$ python3 -q
>>> import numpy as np
>>> np.set_printoptions(precision=1, suppress=True, linewidth=100, legacy="1.25")
>>> rnd = lambda a: np.round(a, 1) + 0
>>> rng = np.random.default_rng(78835)
>>> th = rng.uniform(0, 2 * np.pi, 21)
>>> q, _ = np.linalg.qr(np.array([[0.9, -0.8], [0.4, 1.9], [0.1, 0.8]]))
>>> F = 5 * np.c_[np.cos(th), np.sin(th)] @ q.T
>>> print(rnd(F))
[[-4.9 -0.8  0. ]
 [ 1.1 -4.5 -1.9]
 [ 5.  -0.3 -0.4]
 [-4.7  1.4  0.8]
 [ 0.2 -4.6 -1.8]
 [ 5.  -0.2 -0.4]
 [-3.3  3.4  1.5]
 [ 0.8  4.6  1.8]
 [-4.9  0.9  0.7]
 [-5.   0.4  0.5]
 [-4.4  2.2  1.1]
 [-3.  -3.8 -1.3]
 [-3.9 -3.  -0.9]
 [-4.8 -1.2 -0.2]
 [ 4.4  2.2  0.6]
 [-5.  -0.5  0.1]
 [-4.8  1.1  0.8]
 [ 4.5  2.1  0.5]
 [ 0.2  4.7  1.8]
 [-0.6 -4.6 -1.8]
 [-4.9  0.6  0.6]]
>>> print(np.abs(np.diag(np.linalg.qr(F)[1])) > 1e-9)
[ True  True False]
>>> print(np.unique(F.round(6), axis=0).shape)
(21, 3)
>>> print(np.allclose(F[:-1].T @ np.linalg.lstsq(F[:-1].T, F[-1])[0], F[-1]))
True
>>> print(np.linalg.lstsq(F[:-1].T, F[-1])[2])
2
>>> print(rnd(np.linalg.norm(F, 2) / np.linalg.norm(F)))
0.8
>>> print(np.linalg.matrix_rank(F, rtol=0.1))
2
>>> print([round(float(x), 1) for x in np.linalg.svd(F, compute_uv=False)[:3]])
[18.4, 13.7, 0.0]
>>> print(np.linalg.cond(F) > 100)
True
>>> cen = F - F.mean(axis=0)
>>> V = np.linalg.svd(cen)[2][:2]
>>> out = cen - cen @ V.T @ V
>>> print(rnd(np.linalg.norm(out) / np.linalg.norm(cen)))
0.0
>>> print(np.linalg.norm(out, axis=1).round(6).argmax())
0
>>> print(rnd(out.std(axis=0)))
[0. 0. 0.]
>>> left, sigma, Vh = np.linalg.svd(F)
>>> V = Vh[:(sigma > 1e-8).sum()]
>>> x = F[19] + -3 * F[3] + rng.integers(2) * np.eye(3)[0]
>>> print(rnd(x))
[13.6 -8.7 -4.3]
>>> print(rnd(V.T @ V))
[[ 1.   0.  -0.1]
 [ 0.   0.9  0.3]
 [-0.1  0.3  0.1]]
>>> print(np.linalg.matrix_rank(np.vstack([F, x])))
2
>>> print(np.allclose(V.T @ V @ x, x))
True
>>> W2 = F[[19, 9]].astype(float)
>>> for _ in range(4):
...     z = np.linalg.norm(F[:, None] - W2, axis=-1).argmin(axis=1)
...     W2 = np.array([F[z == j].mean(axis=0) for j in range(2)])
... 
>>> print(z)
[1 0 0 1 0 0 1 1 1 1 1 1 1 1 0 1 1 0 1 0 1]
>>> print(np.abs(W2[1] - W2[0]).argmax())
0
>>> J = np.loadtxt("arr.csv", delimiter=",")
>>> print(J)
[[ 4.  4.  4.]
 [ 4.  8.  8.]
 [ 4.  8. 12.]]
>>> q = J.astype(float).copy()
>>> for j in range(3):
...     q[:, j] -= q[:, :j] @ (q[:, :j].T @ q[:, j])
...     q[:, j] /= np.linalg.norm(q[:, j])
... 
>>> print(rnd(q.T @ J))
[[ 6.9 11.5 13.9]
 [ 0.   3.3  4.9]
 [ 0.   0.   2.8]]
>>> print(rnd(q.T @ q))
[[1. 0. 0.]
 [0. 1. 0.]
 [0. 0. 1.]]
>>> th = np.radians(36)
>>> R = np.eye(3)
>>> R[0, 0] = R[2, 2] = np.cos(th)
>>> R[0, 2], R[2, 0] = -np.sin(th), np.sin(th)
>>> print(rnd(R))
[[ 0.8  0.  -0.6]
 [ 0.   1.   0. ]
 [ 0.6  0.   0.8]]
>>> out = J @ R.T
>>> print(np.allclose(J @ J.T, out @ out.T))
True
>>> print(rnd(out))
[[ 0.9  4.   5.6]
 [-1.5  8.   8.8]
 [-3.8  8.  12.1]]
>>> print(rnd(np.abs(out - J).max(axis=0)))
[7.8 0.  1.6]
>>> print(rnd(np.linalg.svd(J, compute_uv=False)), rnd(np.linalg.svd(out, compute_uv=False)))
[20.2  2.6  1.2] [20.2  2.6  1.2]
>>> x = np.array([1, 2, 0])
>>> target = out @ x
>>> print(rnd(target))
[ 8.9 14.5 12.2]
>>> print(rnd(np.linalg.solve(out, -2 * target)))
[-2. -4.  0.]
>>> vals, V = np.linalg.eig(J)
>>> print(rnd(np.sort(np.linalg.eigvals(J @ J))))
[  1.5   6.6 407.9]
>>> print(rnd(np.prod(vals)))
64.0
>>> print(rnd(np.sort(np.linalg.eigvals(np.linalg.inv(J)))))
[0.  0.4 0.8]
>>> print(rnd(vals))
[20.2  2.6  1.2]
>>> print(rnd(np.sort(np.linalg.eigvals(J.T))))
[ 1.2  2.6 20.2]
>>> E = np.load("dump.npy")
>>> print(E)
[[0 0 1 0]
 [0 0 0 0]
 [1 0 0 0]
 [0 0 0 0]]
>>> r = np.linalg.matrix_rank(E)
>>> print(r)
2
>>> N = np.linalg.svd(E)[2][r:].T
>>> print([int(np.linalg.matrix_rank(E[:, :j + 1])) for j in range(4)])
[1, 1, 2, 2]
>>> print(N @ N.T)
[[0. 0. 0. 0.]
 [0. 1. 0. 0.]
 [0. 0. 0. 0.]
 [0. 0. 0. 1.]]
>>> print(N.shape)
(4, 2)
>>> m1 = np.loadtxt("layer17.csv", delimiter=",")
>>> print(rnd(m1))
[[-1.2 -1.9 -1.2]
 [-1.8 -1.8 -0.8]
 [ 0.5  0.2 -0.1]
 [ 1.3  1.4  0.6]]
>>> out = np.array([[-4, -4], [-2, -5], [4, 5]])
>>> print(rnd(np.einsum("ik,kj->ij", m1, out)))
[[ 3.8  8.3]
 [ 7.7 12.4]
 [-2.9 -3.5]
 [-5.4 -8.9]]
>>> print(np.vstack([m1, out.T]).shape)
(6, 3)
>>> print(rnd(out.T @ m1.T))
[[ 3.8  7.7 -2.9 -5.4]
 [ 8.3 12.4 -3.5 -8.9]]
